% python3 -q
>>> import numpy as np
>>> import numpy.linalg as la
>>> np.set_printoptions(precision=3, suppress=True, linewidth=160, floatmode="fixed")
>>> K = np.load("m.npy")
>>> K
array([[5.000, 4.000, 4.000, 0.000],
       [4.000, 5.000, 4.000, 0.000],
       [4.000, 4.000, 5.000, 0.000],
       [0.000, 0.000, 0.000, 5.000]])
>>> # symmetric, so the eigenvalues are real
>>> Y = K / np.sqrt((K ** 2).mean(axis=1, keepdims=True))
>>> la.norm(Y, axis=1)
array([2.000, 2.000, 2.000, 2.000])
>>> Y[2]
array([1.060, 1.060, 1.325, 0.000])
>>> la.matrix_rank(K - K.mean(axis=1, keepdims=True))
np.int64(3)
>>> vec = np.ones(4)
>>> for _ in range(6):
...     vec = K @ vec
...     vec /= la.norm(vec)
...     print(round(vec @ K @ vec, 3))
... 
12.624
12.942
12.991
12.999
13.0
13.0
>>> vec
array([0.577, 0.577, 0.577, 0.002])
>>> np.round(la.eigvalsh(K)[-1], 3)
np.float64(13.0)
>>> feats = np.load("dump.npy")
>>> feats
array([[0, 0, 0],
       [0, 1, 0],
       [0, 0, 1]])
>>> C2 = feats.T @ feats
>>> la.matrix_rank(C2)
np.int64(2)
>>> (feats @ feats.T).shape
(3, 3)
>>> np.trace(C2), (feats ** 2).sum()
(np.int64(2), np.int64(2))
>>> la.eigvalsh(C2)[::-1]
array([1.000, 1.000, 0.000])
>>> la.svd(feats, compute_uv=False) ** 2
array([1.000, 1.000, 0.000])
>>> np.diag(C2)
array([0, 1, 1])
>>> Y = np.array([[-2]])
>>> C = np.array([[1, 2], [-1, -2]])
>>> X = np.block([[Y, np.array([[1, 3]])], [np.zeros((2, 1)), C]])
>>> X
array([[-2.000,  1.000,  3.000],
       [ 0.000,  1.000,  2.000],
       [ 0.000, -1.000, -2.000]])
>>> # looks like rank 2
>>> rk = la.matrix_rank(X)
>>> rk
np.int64(2)
>>> ns = la.svd(X)[2][rk:].T
>>> [int(la.matrix_rank(X[:i])) for i in range(1, len(X) + 1)]
[1, 2, 2]
>>> [int(la.matrix_rank(X[:, :j + 1])) for j in range(3)]
[1, 2, 2]
>>> ns.shape
(3, 1)
>>> ns[:, 0] / ns[np.abs(ns[:, 0]).round(6).argmax(), 0]
array([-0.250,  1.000, -0.500])
>>> C = np.sign(np.array([[3, 2, -3, -3], [0, -3, 2, 3], [3, 0, -3, -3], [-2, -2, 1, -3]]))
>>> Y = (np.tril(C, -1) + np.eye(4)) @ (np.triu(C, 1) + np.eye(4))
>>> vals = np.array([2, 3, 1, 1])
>>> arr = np.rint(Y * vals @ la.inv(Y)) + 0
>>> arr
array([[ 2.000,  1.000,  0.000,  0.000],
       [-6.000, -1.000,  2.000, -4.000],
       [ 1.000,  1.000,  1.000,  0.000],
       [ 5.000,  1.000, -2.000,  5.000]])
>>> Q, evecs = la.qr(arr[:, :2])[0], la.qr(arr[:, 2:])[0]
>>> sig = la.svd(Q.T @ evecs, compute_uv=False)
>>> sig
array([0.985, 0.770])
>>> C2 = arr.T @ arr
>>> la.matrix_rank(C2)
np.int64(4)
>>> np.diag(C2)
array([66.000,  4.000,  9.000, 41.000])
>>> la.svd(arr, compute_uv=False) ** 2
array([114.075,   4.897,   0.961,   0.067])
>>> la.eigvalsh(C2)[::-1]
array([114.075,   4.897,   0.961,   0.067])
>>> np.allclose(C2, C2.T)
True
>>> (arr @ arr.T).shape
(4, 4)
>>> np.round(la.det(arr[::-1]), 3)
np.float64(6.0)
>>> round(la.eigvals(arr).sum().real, 3)
np.float64(7.0)
>>> np.einsum("ij,ji->", arr, arr)
np.float64(15.0)
>>> np.abs(arr).max()
np.float64(6.0)
>>> np.count_nonzero(arr)
np.int64(13)
>>> arr.sum(axis=1)
array([ 3.000, -9.000,  3.000,  9.000])
>>> np.diff(arr, axis=0)
array([[-8.000, -2.000,  2.000, -4.000],
       [ 7.000,  2.000, -1.000,  4.000],
       [ 4.000,  0.000, -3.000,  5.000]])
>>> round(la.norm(arr), 3)
np.float64(10.954)
>>> F = np.load("mat.npy")
>>> F
array([[0, 0, 0, 0, 0],
       [0, 0, 0, 0, 0],
       [0, 0, 0, 0, 3],
       [2, 0, 0, 0, 0],
       [0, 0, 0, 0, 0],
       [0, 3, 0, 2, 0]])
>>> # rows 0 and 1 are equal
>>> theta = np.radians(72)
>>> R = np.eye(5)
>>> R[0, 0] = R[2, 2] = np.cos(theta)
>>> R[0, 2], R[2, 0] = -np.sin(theta), np.sin(theta)
>>> R
array([[ 0.309,  0.000, -0.951,  0.000,  0.000],
       [ 0.000,  1.000,  0.000,  0.000,  0.000],
       [ 0.951,  0.000,  0.309,  0.000,  0.000],
       [ 0.000,  0.000,  0.000,  1.000,  0.000],
       [ 0.000,  0.000,  0.000,  0.000,  1.000]])
>>> Y = F @ R.T
>>> np.abs(Y - F).max(axis=0)
array([1.382, 0.000, 1.902, 0.000, 0.000])
>>> m1 = np.load("test1.npy")
>>> m1
array([[-0.941, -4.286,  0.937, -4.274],
       [-2.309, -0.786,  5.878, -0.699],
       [-0.678, -1.713, -1.790,  2.268],
       [-1.300,  0.131, -4.892,  0.060],
       [ 0.217,  5.213, -6.937, -0.151],
       [-1.310,  4.659, -2.358,  0.720],
       [ 1.556, -1.877, -9.470, -0.607],
       [-1.472,  4.799, -6.869,  0.465],
       [ 0.561, -1.335, -3.530,  1.387],
       [ 0.350,  1.426, -3.021, -0.067],
       [ 3.260, -8.652,  2.600,  0.068],
       [ 0.780, -4.496, -1.967, -0.474]])
>>> theta = np.radians(72)
>>> R = np.eye(4)
>>> R[1, 1] = R[3, 3] = np.cos(theta)
>>> R[1, 3], R[3, 1] = -np.sin(theta), np.sin(theta)
>>> R
array([[ 1.000,  0.000,  0.000,  0.000],
       [ 0.000,  0.309,  0.000, -0.951],
       [ 0.000,  0.000,  1.000,  0.000],
       [ 0.000,  0.951,  0.000,  0.309]])
>>> Y = m1 @ R.T
>>> np.abs(Y - m1).max(axis=0)
array([0.000, 7.026, 0.000, 8.276])
>>> np.allclose(m1 @ m1.T, Y @ Y.T)
True
>>> np.round(la.det(R), 3), round(np.trace(R), 3)
(np.float64(1.0), np.float64(2.618))
>>> W0 = np.load("arr.npy")
>>> W0
array([[0.000, 0.000, 2.000],
       [0.000, 0.000, 1.000],
       [2.000, 1.000, 0.000]])
>>> # rank 2
>>> np.round(la.eigvalsh(W0).min(), 3)
np.float64(-2.236)
>>> np.all(la.eigvalsh(W0) > 0)
np.False_
>>> vals, evecs = la.eigh(feats)
>>> la.eigvalsh(feats @ feats)
array([0.000, 1.000, 1.000])
>>> la.svd(feats, compute_uv=False)
array([1.000, 1.000, 0.000])
>>> evecs @ np.diag(vals) @ evecs.T
array([[0.000, 0.000, 0.000],
       [0.000, 1.000, 0.000],
       [0.000, 0.000, 1.000]])
>>> vals.sum(), np.trace(feats)
(np.float64(2.0), np.int64(2))
>>> (vals > 1e-8).sum(), (vals < -1e-8).sum()
(np.int64(2), np.int64(0))
>>> la.eigvalsh(feats + -3 * np.eye(3))
array([-3.000, -2.000, -2.000])
>>> E = np.loadtxt("block8.csv", delimiter=",")
>>> E
array([[139.626,   1.074,  61.854],
       [140.471,  -0.034,  59.827],
       [139.202,  -0.578,  61.621],
       [140.765,  -0.954,  61.497],
       [138.731,  -0.288,  58.370],
       [140.404,   0.639,  60.053],
       [139.728,   0.634,  59.664],
       [140.792,   1.687,  59.526],
       [140.181,  -1.537,  59.216],
       [140.076,  -0.823,  60.247],
       [139.189,  -0.901,  60.240],
       [140.152,  -1.643,  59.273]])
>>> proj = E @ la.solve(E.T @ E, E.T)
>>> proj @ E[:, 1]
array([ 1.074, -0.034, -0.578, -0.954, -0.288,  0.639,  0.634,  1.687, -1.537, -0.823, -0.901, -1.643])
>>> np.allclose(proj @ proj, proj)
True
>>> round(np.trace(proj), 3)
np.float64(3.0)
>>> np.round(la.eigvalsh(proj), 3) + 0
array([0.000, 0.000, 0.000, 0.000, 0.000, 0.000, 0.000, 0.000, 0.000, 1.000, 1.000, 1.000])
>>> vec = np.array([-1, 4, 2, -3])
>>> rhs = arr @ vec
>>> coef, lr = np.zeros(4), 1 / la.norm(arr, 2) ** 2
>>> for i in range(30):
...     coef -= lr * arr.T @ (arr @ coef - rhs)
...     if i % 10 == 0: print(i, round(la.norm(arr @ coef - rhs), 3))
... 
0 8.785
10 5.736
20 3.794
>>> np.round(la.cond(arr), 3)
np.float64(41.246)
>>> C2 = np.cov(E, rowvar=False)
>>> np.median(E, axis=0)
array([140.114,  -0.433,  59.940])
>>> la.eigvalsh(C2)[::-1]
array([1.256, 0.987, 0.415])
>>> np.corrcoef(E.T)
array([[1.000, 0.144, 0.069],
       [0.144, 1.000, 0.116],
       [0.069, 0.116, 1.000]])
>>> C2.shape
(3, 3)
